% python3 -q
>>> import numpy as np
>>> np.set_printoptions(precision=3, suppress=True, linewidth=140)
>>> K = np.loadtxt("case10.csv", delimiter=",")
>>> print(K)
[[ -2.105  -3.822   0.224  -0.157   0.395  -2.193  -4.488  -0.346  -2.096  -2.334]
 [  4.072   7.507   0.297   0.212  -0.162   3.98    7.732  -0.069   3.798   4.254]
 [ -4.158  -8.188   0.036   0.287  -0.116  -3.577  -8.054   0.263  -3.993  -3.28 ]
 [ -4.608 -10.316   0.065   0.482  -0.272  -5.055 -10.155  -0.304  -5.051  -5.215]
 [  3.411   8.051   0.09    0.397   0.186   4.535   7.906  -0.591   3.534   4.502]
 [ -3.9    -7.868   0.299  -0.349  -0.369  -3.523  -7.578  -0.096  -3.622  -4.007]
 [ -4.812 -10.032  -0.534   0.353  -0.06   -4.995  -9.701   0.151  -5.1    -4.916]
 [  3.915   8.165  -0.187  -0.185   0.286   3.876   7.972   0.019   4.14    4.178]
 [ -5.401  -9.832   0.345   0.275   0.455  -5.022 -10.73   -0.336  -5.221  -5.39 ]]
>>> out = K / np.sqrt((K ** 2).mean(axis=1, keepdims=True))
>>> print(np.linalg.norm(out, axis=1))
[3.162 3.162 3.162 3.162 3.162 3.162 3.162 3.162 3.162]
>>> print(out[6])
[-0.888 -1.852 -0.099  0.065 -0.011 -0.922 -1.791  0.028 -0.941 -0.907]
>>> print(np.linalg.matrix_rank(out) == np.linalg.matrix_rank(K))
True
>>> U, sigma, Vt = np.linalg.svd(K)
>>> print(sigma)
[43.686  1.523  1.418  0.942  0.859  0.595  0.283  0.165  0.045]
>>> out = U[:, :1] @ np.diag(sigma[:1]) @ Vt[:1]
>>> print(round(float(np.linalg.norm(K - out) / np.linalg.norm(K)), 3))
0.058
>>> rng = np.random.default_rng(7806)
>>> out = K + rng.integers(-2, 3, (9, 1)) @ rng.integers(-2, 3, (1, 10))
>>> print(out)
[[ -2.105  -3.822   0.224  -0.157   0.395  -2.193  -4.488  -0.346  -2.096  -2.334]
 [  8.072   7.507  -1.703  -1.788   3.838   3.98    7.732   1.931   1.798   0.254]
 [ -4.158  -8.188   0.036   0.287  -0.116  -3.577  -8.054   0.263  -3.993  -3.28 ]
 [ -6.608 -10.316   1.065   1.482  -2.272  -5.055 -10.155  -1.304  -4.051  -3.215]
 [  5.411   8.051  -0.91   -0.603   2.186   4.535   7.906   0.409   2.534   2.502]
 [  0.1    -7.868  -1.701  -2.349   3.631  -3.523  -7.578   1.904  -5.622  -8.007]
 [ -4.812 -10.032  -0.534   0.353  -0.06   -4.995  -9.701   0.151  -5.1    -4.916]
 [ -0.085   8.165   1.813   1.815  -3.714   3.876   7.972  -1.981   6.14    8.178]
 [ -7.401  -9.832   1.345   1.275  -1.545  -5.022 -10.73   -1.336  -4.221  -3.39 ]]
>>> print(out - K)
[[ 0.  0.  0.  0.  0.  0.  0.  0.  0.  0.]
 [ 4.  0. -2. -2.  4.  0.  0.  2. -2. -4.]
 [ 0.  0.  0.  0.  0.  0.  0.  0.  0.  0.]
 [-2.  0.  1.  1. -2.  0.  0. -1.  1.  2.]
 [ 2.  0. -1. -1.  2.  0.  0.  1. -1. -2.]
 [ 4.  0. -2. -2.  4.  0.  0.  2. -2. -4.]
 [ 0.  0.  0.  0.  0.  0.  0.  0.  0.  0.]
 [-4.  0.  2.  2. -4.  0.  0. -2.  2.  4.]
 [-2.  0.  1.  1. -2.  0.  0. -1.  1.  2.]]
>>> print(np.linalg.norm(K, axis=1).argmax())
8
>>> print(round(np.linalg.norm(K[7] - K[1]), 3))
1.118
>>> print(round(np.linalg.norm(K) ** 2 / np.linalg.norm(K, 2) ** 2, 3))
1.003
>>> m1 = np.load("dump.npy")
>>> print(m1)
[[ 3 -1 -1  3  2 -3  3]
 [ 3  3 -1 -1  3  2 -3]
 [-3  3  3 -1 -1  3  2]
 [ 2 -3  3  3 -1 -1  3]
 [ 3  2 -3  3  3 -1 -1]
 [-1  3  2 -3  3  3 -1]
 [-1 -1  3  2 -3  3  3]]
>>> print(np.fft.fft(m1[0]))
[ 6.   +0.j     0.632+0.744j  9.276+5.549j -2.409+2.324j -2.409-2.324j  9.276-5.549j  0.632-0.744j]
>>> print((m1 @ m1)[0])
[ 21 -26   1  41 -11 -19  29]
>>> mat = np.array([[2, 2, 2, 2], [2, 4, 4, 4], [2, 4, 6, 6], [2, 4, 6, 8]])
>>> # symmetric, so the eigenvalues are real
>>> f, v = mat[2], mat[0]
>>> print(f @ v)
36
>>> p = (f @ v) / (f @ f) * f
>>> print(v - p)
[ 1.217  0.435 -0.348 -0.348]
>>> print(np.linalg.matrix_rank(np.outer(f, v)))
1
>>> print(np.outer(f, v))
[[ 4  4  4  4]
 [ 8  8  8  8]
 [12 12 12 12]
 [12 12 12 12]]
>>> print(p)
[0.783 1.565 2.348 2.348]
>>> print(round(np.linalg.norm(f + v) ** 2 + np.linalg.norm(f - v) ** 2, 3))
216.0
>>> print(np.round((v - p) @ f, 3))
-0.0
>>> out = np.array([[-9, -1], [-8, 3], [1, 4], [-7, -9]])
>>> print(np.linalg.matrix_rank(mat @ out))
2
>>> print(np.linalg.matrix_rank(np.vstack([mat, out.T])))
4
>>> print(np.einsum("ik,kj->ji", mat, out))
[[ -46  -74  -86 -100]
 [  -6  -10  -20  -38]]
>>> print(np.vstack([mat, out.T]).shape)
(6, 4)
>>> print(np.einsum("ij->j", mat))
[ 8 14 18 20]
>>> print(np.einsum("ij,ij->i", mat, mat))
[ 16  52  92 120]
>>> print(np.einsum("ik,kj->ij", mat, out))
[[ -46   -6]
 [ -74  -10]
 [ -86  -20]
 [-100  -38]]
